$ python -q
>>> import numpy as np
>>> import numpy.linalg as la
>>> np.set_printoptions(precision=2, suppress=True, linewidth=120, floatmode="fixed")
>>> W0 = np.diag(5 * np.array([4, 2, 1, 3, 0, 5, 1, 0, 1, 5])) + np.array([[3, -1, 0, -2, -2, 3, 3, 1, 3, 0],
...     [2, 1, -2, -1, 0, 3, -2, -1, 2, 1],
...     [1, -1, 0, 0, 1, 0, -1, 2, 1, -2],
...     [-1, -2, 0, 1, -2, 1, -1, 2, -2, 2],
...     [2, -2, 0, 3, -2, 1, 3, -2, 2, -1],
...     [1, -3, 2, 3, -2, 1, 3, -2, 3, -3],
...     [-2, -1, 2, -3, -3, 0, 1, 2, 1, 1],
...     [0, 2, -2, -2, -2, 1, 2, -3, 3, 1],
...     [-1, 2, 2, 1, -3, -3, 0, -1, -1, -2],
...     [-1, 0, 2, 3, 3, -2, 2, 1, 1, 3]])
>>> print(W0)
[[23 -1  0 -2 -2  3  3  1  3  0]
 [ 2 11 -2 -1  0  3 -2 -1  2  1]
 [ 1 -1  5  0  1  0 -1  2  1 -2]
 [-1 -2  0 16 -2  1 -1  2 -2  2]
 [ 2 -2  0  3 -2  1  3 -2  2 -1]
 [ 1 -3  2  3 -2 26  3 -2  3 -3]
 [-2 -1  2 -3 -3  0  6  2  1  1]
 [ 0  2 -2 -2 -2  1  2 -3  3  1]
 [-1  2  2  1 -3 -3  0 -1  4 -2]
 [-1  0  2  3  3 -2  2  1  1 28]]
>>> U, s, Vt = la.svd(W0)
>>> print(np.argmax(s[:-1] / (s[1:] + 1e-6)) + 1)
9
>>> Y = U[:, :9] @ np.diag(s[:9]) @ Vt[:9]
>>> print(round(np.abs(W0 - Y).max(), 2))
0.06
>>> print(round(la.norm(W0 - Y) / la.norm(W0), 2))
0.0
>>> print(la.matrix_rank(Y))
9
>>> print(round(la.norm(W0 - Y, 2), 2), np.round(s[9], 2))
0.12 0.12
>>> r0 = np.array([-1, 1, 2, -2, 2, 0, 2, -1, -2, -2])
>>> Y = W0 + np.outer(r0, np.eye(10)[7])
>>> print(la.matrix_rank(Y - W0))
1
>>> print(round(float(la.det(Y) / la.det(W0)), 2), round(1 + la.solve(W0, r0)[7], 2))
0.1 0.1
>>> print(Y)
[[23.00 -1.00  0.00 -2.00 -2.00  3.00  3.00  0.00  3.00  0.00]
 [ 2.00 11.00 -2.00 -1.00  0.00  3.00 -2.00  0.00  2.00  1.00]
 [ 1.00 -1.00  5.00  0.00  1.00  0.00 -1.00  4.00  1.00 -2.00]
 [-1.00 -2.00  0.00 16.00 -2.00  1.00 -1.00  0.00 -2.00  2.00]
 [ 2.00 -2.00  0.00  3.00 -2.00  1.00  3.00  0.00  2.00 -1.00]
 [ 1.00 -3.00  2.00  3.00 -2.00 26.00  3.00 -2.00  3.00 -3.00]
 [-2.00 -1.00  2.00 -3.00 -3.00  0.00  6.00  4.00  1.00  1.00]
 [ 0.00  2.00 -2.00 -2.00 -2.00  1.00  2.00 -4.00  3.00  1.00]
 [-1.00  2.00  2.00  1.00 -3.00 -3.00  0.00 -3.00  4.00 -2.00]
 [-1.00  0.00  2.00  3.00  3.00 -2.00  2.00 -1.00  1.00 28.00]]
>>> Q, vecs = la.qr(W0[:, :2])[0], la.qr(W0[:, 2:])[0]
>>> s = la.svd(Q.T @ vecs, compute_uv=False)
>>> print(np.round(la.norm(Q @ Q.T - vecs @ vecs.T, 2), 2))
1.0
>>> print(np.degrees(np.arccos(s.clip(0, 1))))
[ 3.37 38.56]
>>> print(s)
[1.00 0.78]
>>> r0, v = W0[9], W0[0]
>>> print(r0 @ r0)
817
>>> print(r0 @ v)
-31
>>> pr = (r0 @ v) / (r0 @ r0) * r0
>>> print(round(la.norm(r0 + v) ** 2 + la.norm(r0 - v) ** 2, 2))
2766.0
>>> print(np.round((v - pr) @ r0, 2))
0.0
>>> print(np.outer(r0, v))
[[-23   1   0   2   2  -3  -3  -1  -3   0]
 [  0   0   0   0   0   0   0   0   0   0]
 [ 46  -2   0  -4  -4   6   6   2   6   0]
 [ 69  -3   0  -6  -6   9   9   3   9   0]
 [ 69  -3   0  -6  -6   9   9   3   9   0]
 [-46   2   0   4   4  -6  -6  -2  -6   0]
 [ 46  -2   0  -4  -4   6   6   2   6   0]
 [ 23  -1   0  -2  -2   3   3   1   3   0]
 [ 23  -1   0  -2  -2   3   3   1   3   0]
 [644 -28   0 -56 -56  84  84  28  84   0]]
>>> print(pr)
[ 0.04 -0.00 -0.08 -0.11 -0.11  0.08 -0.08 -0.04 -0.04 -1.06]
>>> arr = np.load("sample10.npy")
>>> print(arr)
[[-3.00  1.00  0.00  0.00  0.00  0.00  0.00  0.00]
 [ 0.00 -3.00  1.00  0.00  0.00  0.00  0.00  0.00]
 [ 0.00  0.00 -3.00  1.00  0.00  0.00  0.00  0.00]
 [ 0.00  0.00  0.00 -3.00  1.00  0.00  0.00  0.00]
 [ 0.00  0.00  0.00  0.00 -3.00  1.00  0.00  0.00]
 [ 0.00  0.00  0.00  0.00  0.00 -3.00  1.00  0.00]
 [ 0.00  0.00  0.00  0.00  0.00  0.00 -3.00  1.00]
 [ 0.00  0.00  0.00  0.00  0.00  0.00  0.00 -3.00]]
>>> # triangular
>>> Y = arr / la.norm(arr, axis=1, keepdims=True)
>>> C2 = Y @ Y.T
>>> print(la.norm(Y, axis=1))
[1.00 1.00 1.00 1.00 1.00 1.00 1.00 1.00]
>>> print(np.argwhere(np.triu(np.abs(C2) > 0.95, 1)))
[]
>>> data = np.array([[-1, 3, -1, 0, 2, -3, -3, -1],
...     [0, -3, -1, 1, -3, 0, 2, 3],
...     [0, 0, 1, 0, 3, -1, -1, -1],
...     [0, 0, 0, -1, -2, -3, 2, -2],
...     [0, 0, 0, 0, -3, -3, -3, -3],
...     [0, 0, 0, 0, 0, -2, 2, -2],
...     [0, 0, 0, 0, 0, 0, 1, -1],
...     [0, 0, 0, 0, 0, 0, 0, 0]])
>>> # triangular
>>> print(np.round(la.norm(data[2] - data[5]), 2))
4.58
>>> print(round(la.norm(data, "nuc"), 2))
25.95
>>> print(la.norm(data, axis=1))
[5.83 5.74 3.61 4.69 6.00 3.46 1.41 0.00]
>>> print(la.norm(data, axis=0))
[1.00 4.24 1.73 1.41 5.92 5.66 5.66 5.39]
>>> print(round(float(la.norm(data) ** 2 / la.norm(data, 2) ** 2), 2))
2.15
>>> print(data[2] @ data[5])
2
>>> F = np.load("out17.npy")
>>> print(F)
[[ 0.06 -2.71 -1.18  0.53]
 [-2.65 -1.32 -0.40  0.30]
 [ 2.37 -0.01 -1.48  1.09]
 [ 0.36  2.47  0.51  1.58]
 [-1.21  2.12 -0.74 -1.57]
 [-1.16 -0.98  2.41  0.94]
 [ 0.63 -2.08  1.77 -1.06]
 [ 1.92  2.12  0.02  0.91]
 [ 1.05 -1.23  1.36 -2.13]
 [ 1.29 -1.16  2.34 -0.72]
 [ 1.53 -0.28 -0.08 -2.56]
 [-1.72  0.55  1.48 -1.88]
 [-1.75  1.21 -2.07  0.45]
 [-0.29  1.03  2.04 -1.92]
 [ 2.21 -1.62 -1.07  0.58]
 [ 1.33  0.90  0.18  2.53]
 [ 2.82  0.73 -0.71  0.01]
 [ 0.24 -2.37  1.77 -0.43]
 [-2.00  1.10 -0.16  1.94]
 [ 0.17  0.05  1.78 -2.41]
 [ 1.47 -0.27  2.15 -1.46]
 [-0.85 -2.02 -1.20 -1.66]
 [-0.28  2.90 -0.64  0.32]
 [ 0.63 -1.99 -0.83  1.99]]
>>> idx = F[:, 1] > np.median(F[:, 1])
>>> r0 = F[idx].mean(axis=0) - F[~idx].mean(axis=0)
>>> print(idx.astype(int))
[0 0 1 1 1 0 0 1 0 0 0 1 1 1 0 1 1 0 1 1 0 0 1 0]
>>> print(round((((F - F.mean(axis=0)) @ r0 > 0) == idx).mean(), 2))
0.96
>>> print(np.argsort(-np.abs(r0).round(6), kind="stable"))
[1 2 3 0]
>>> basis = F[[18, 15]].astype(float)
>>> for _ in range(3):
...     idx = la.norm(F[:, None] - basis, axis=-1).argmin(axis=1)
...     basis = np.array([F[idx == j].mean(axis=0) for j in range(2)])
... 
>>> print(idx)
[1 0 1 0 0 0 1 1 1 1 1 0 0 0 1 1 1 1 0 0 1 0 0 1]
>>> print(np.bincount(idx))
[11 13]
>>> print(basis[1] - basis[0])
[ 2.38 -1.41  0.05  0.30]
>>> feats = np.loadtxt("case17.csv", delimiter=",")
>>> print(feats)
[[-0.27  0.64  3.45 -3.06 -0.23 -2.69  5.58  1.41  4.07 -2.04]
 [ 8.23  0.80  3.82  0.21  5.42 -0.96 -0.21 -4.53 -3.22 -3.78]
 [-0.44 -5.23  5.53  3.00  4.49  0.04 -0.66  1.54 -2.00 -1.91]
 [-6.27  5.01 -1.98  2.05  0.60  0.04 -3.94  0.01  2.68  1.52]
 [-0.66  3.70 -0.84  0.51  4.65 -3.75  0.58 -2.50  2.85 -2.48]
 [-3.04 -6.35  1.75 -0.80 -0.98 -0.22 -3.88  1.54 -1.33  8.03]
 [ 0.36 -2.99  2.37 -1.75 -4.47 -0.07  2.23 -0.36 -3.23 -1.44]
 [-3.53 -2.27  1.64  2.73  1.48  1.82 -5.74  0.76  2.96 -1.40]
 [-3.38 11.17 -6.28  3.34 -7.22 -5.86 -1.50  4.13  0.13 10.40]
 [ 0.97 -6.73 -1.92 -3.66  0.51  5.03 -6.36  4.41 -1.90  4.23]
 [-0.66 -1.32  0.21  1.89  6.73 -2.00 -0.77 -2.21 -1.57 -0.15]
 [-1.23  0.89  2.17  0.00  1.47  1.54  2.76 -0.61 -2.61 -4.30]
 [-4.82  6.30 -0.07  4.10 -3.30  1.74 -4.90  0.99 -1.24 -5.62]
 [ 0.40 -1.43  0.10 -4.93 -0.95 -1.49  0.63 -2.40  3.72 -1.12]
 [ 6.68 -0.51 -1.54 -0.90  2.42  4.50 -5.54 -2.84  1.45  5.84]]
>>> P = feats @ la.solve(feats.T @ feats, feats.T)
>>> print(np.allclose(P @ P, P))
True
>>> print(np.round(la.eigvalsh(P), 2) + 0)
[0.00 0.00 0.00 0.00 0.00 1.00 1.00 1.00 1.00 1.00 1.00 1.00 1.00 1.00 1.00]
>>> print(P @ feats[:, 5])
[-2.69 -0.96  0.04  0.04 -3.75 -0.22 -0.07  1.82 -5.86  5.03 -2.00  1.54  1.74 -1.49  4.50]
>>> print(la.matrix_rank(np.eye(15) - P))
5
>>> r0, v = feats[1], feats[4]
>>> print(round(float(r0 @ r0), 2))
158.53
>>> pr = (r0 @ v) / (r0 @ r0) * r0
>>> print(round(float((v - pr) @ r0), 2))
0.0
>>> print(v - pr)
[-2.46  3.53 -1.67  0.46  3.47 -3.54  0.63 -1.51  3.55 -1.65]
>>> print(la.matrix_rank(np.outer(r0, v)))
1
>>> print(pr)
[ 1.80  0.17  0.83  0.05  1.18 -0.21 -0.05 -0.99 -0.70 -0.83]
>>> print(np.round(la.norm(r0 + v) ** 2 + la.norm(r0 - v) ** 2, 2))
460.33
>>> Q, vecs = la.qr(feats[:, :1])[0], la.qr(feats[:, 1:])[0]
>>> s = la.svd(Q.T @ vecs, compute_uv=False)
>>> print(np.degrees(np.arccos(s.clip(0, 1))))
[34.81]
>>> print(s)
[0.82]
>>> J = np.abs(np.array([[2, -1, 1, -1, 3, 3, 1],
...     [0, 1, 0, 1, 2, 0, 0],
...     [2, -1, 0, -1, 2, 2, -3],
...     [-3, -2, -1, 1, 3, 1, -2],
...     [1, -1, 2, 3, 3, 3, -3],
...     [1, -3, -3, 1, 0, 2, 3],
...     [2, -2, 0, 3, 1, 2, -1]])) + np.eye(7)
>>> J = J / J.sum(axis=1, keepdims=True)
>>> print(J)
[[0.23 0.08 0.08 0.08 0.23 0.23 0.08]
 [0.00 0.40 0.00 0.20 0.40 0.00 0.00]
 [0.17 0.08 0.08 0.08 0.17 0.17 0.25]
 [0.21 0.14 0.07 0.14 0.21 0.07 0.14]
 [0.06 0.06 0.12 0.18 0.24 0.18 0.18]
 [0.07 0.21 0.21 0.07 0.00 0.21 0.21]
 [0.17 0.17 0.00 0.25 0.08 0.17 0.17]]
>>> # a transition matrix
>>> r0 = np.array([6, 6, 8, 0, 4, 5, 8])
>>> Y = J + np.outer(r0, np.eye(7)[6])
>>> print(la.matrix_rank(Y - J))
1
>>> print(np.round(la.det(Y) / la.det(J), 2), np.round(1 + la.solve(J, r0)[6], 2))
29.31 29.31
>>> print(la.matrix_power(J, 2))
[[0.13 0.14 0.11 0.13 0.17 0.17 0.15]
 [0.07 0.21 0.06 0.18 0.30 0.08 0.10]
 [0.13 0.15 0.08 0.15 0.16 0.17 0.15]
 [0.13 0.15 0.07 0.15 0.21 0.15 0.13]
 [0.13 0.14 0.09 0.15 0.16 0.15 0.17]
 [0.12 0.20 0.07 0.15 0.17 0.14 0.15]
 [0.14 0.18 0.08 0.15 0.19 0.13 0.13]]
>>> print(la.matrix_power(J, 100))
[[0.12 0.17 0.08 0.15 0.20 0.14 0.14]
 [0.12 0.17 0.08 0.15 0.20 0.14 0.14]
 [0.12 0.17 0.08 0.15 0.20 0.14 0.14]
 [0.12 0.17 0.08 0.15 0.20 0.14 0.14]
 [0.12 0.17 0.08 0.15 0.20 0.14 0.14]
 [0.12 0.17 0.08 0.15 0.20 0.14 0.14]
 [0.12 0.17 0.08 0.15 0.20 0.14 0.14]]
>>> pr = np.eye(7)[3]
>>> for _ in range(7):
...     pr = pr @ J
...     print(pr.round(2))
... 
[0.21 0.14 0.07 0.14 0.21 0.07 0.14]
[0.13 0.15 0.07 0.15 0.21 0.15 0.13]
[0.12 0.16 0.08 0.15 0.20 0.14 0.14]
[0.12 0.17 0.08 0.15 0.20 0.14 0.14]
[0.12 0.17 0.08 0.15 0.20 0.14 0.14]
[0.12 0.17 0.08 0.15 0.20 0.14 0.14]
[0.12 0.17 0.08 0.15 0.20 0.14 0.14]
>>> rng = np.random.default_rng(18059)
>>> Y = J + rng.integers(-2, 3, (7, 1)) @ rng.integers(-2, 3, (1, 7))
>>> print(Y)
[[ 1.23  1.08 -1.92 -0.92  2.23  1.23  2.08]
 [ 2.00  2.40 -4.00 -1.80  4.40  2.00  4.00]
 [ 2.17  2.08 -3.92 -1.92  4.17  2.17  4.25]
 [-0.79 -0.86  2.07  1.14 -1.79 -0.93 -1.86]
 [ 1.06  1.06 -1.88 -0.82  2.24  1.18  2.18]
 [-0.93 -0.79  2.21  1.07 -2.00 -0.79 -1.79]
 [ 1.17  1.17 -2.00 -0.75  2.08  1.17  2.17]]
>>> print(Y - J)
[[ 1.00  1.00 -2.00 -1.00  2.00  1.00  2.00]
 [ 2.00  2.00 -4.00 -2.00  4.00  2.00  4.00]
 [ 2.00  2.00 -4.00 -2.00  4.00  2.00  4.00]
 [-1.00 -1.00  2.00  1.00 -2.00 -1.00 -2.00]
 [ 1.00  1.00 -2.00 -1.00  2.00  1.00  2.00]
 [-1.00 -1.00  2.00  1.00 -2.00 -1.00 -2.00]
 [ 1.00  1.00 -2.00 -1.00  2.00  1.00  2.00]]
>>> print(np.abs(Y - J).sum(axis=1))
[10.00 20.00 20.00 10.00 10.00 10.00 10.00]
>>> print(la.matrix_rank(Y - J, tol=1e-8))
1
>>> X = np.load("test14.npy")
>>> print(X)
[[-3  3  3 -1 -2 -2  0 -5  3 -5  0  3]
 [ 3 -1 -3  5 -1  4  3  0 -5  5  0  0]
 [ 4 -3 -4 -3  0  3  4  5 -1 -1  1  3]
 [ 5  2 -5 -3  5 -1  1 -3 -2  3  1  0]
 [ 3  4 -3  5  2 -5  0  0  5 -2 -4 -4]
 [-3  0  3  4  3 -1 -3 -4  3  0  1  2]
 [ 0  5  0 -1 -3  0  2  3  1  5  5  1]
 [ 2  0 -2 -5  0 -3  0  2  4  3  3  2]
 [ 4  5 -4 -4  2 -1  1 -5  0 -3  3  4]
 [ 3 -1 -3 -1 -2  2  0 -1 -3  4  3  1]
 [-5 -3  5  2 -5  2  5 -4  5  4 -2 -3]]
>>> print([round(float(x), 2) for x in la.svd(data, compute_uv=False)[:3]])
[8.42, 6.84, 4.47]
>>> print(round(float(la.norm(data, 2) / la.norm(data)), 2))
0.68
>>> U, s, Vt = la.svd(X)
>>> print(np.argmax(s[:-1] / (s[1:] + 1e-6)) + 1)
10
>>> Y = U[:, :10] @ np.diag(s[:10]) @ Vt[:10]
>>> print(la.matrix_rank(Y))
10
>>> print(np.round(la.norm(X - Y) / la.norm(X), 2))
0.0
>>> print(np.round(la.norm(X - Y, 2), 2), round(s[10], 2))
0.06 0.06
>>> print(Y.round(2) + 0)
[[-3.00  3.01  3.00 -1.00 -2.00 -1.99 -0.01 -5.00  3.01 -4.99 -0.01  3.01]
 [ 3.00 -1.01 -3.00  5.00 -1.00  3.99  3.01  0.00 -5.00  5.00  0.01  0.00]
 [ 4.00 -2.99 -4.00 -3.00  0.00  3.01  3.99  5.00 -1.00 -1.00  0.99  3.00]
 [ 5.00  2.01 -5.00 -3.00  5.00 -0.99  0.99 -3.00 -1.99  3.01  0.99  0.01]
 [ 3.00  4.00 -3.00  5.00  2.00 -5.00  0.00  0.00  5.00 -2.00 -4.00 -4.00]
 [-3.00  0.00  3.00  4.00  3.00 -1.00 -3.00 -4.00  3.00  0.00  1.00  2.00]
 [ 0.00  5.00  0.00 -1.00 -3.00  0.01  2.00  3.00  1.00  5.00  4.99  1.00]
 [ 2.00 -0.01 -2.00 -5.00  0.00 -3.01  0.01  2.00  4.00  3.00  3.01  2.00]
 [ 4.00  4.99 -4.00 -3.99  2.00 -1.02  1.01 -5.00 -0.01 -3.01  3.02  3.99]
 [ 3.00 -0.99 -3.00 -1.00 -2.00  2.01 -0.01 -1.00 -2.99  4.01  2.99  1.01]
 [-5.00 -3.00  5.00  2.00 -5.00  2.00  5.00 -4.00  5.00  4.00 -2.00 -3.00]]
>>> print(la.matrix_rank(X, rtol=0.05))
10
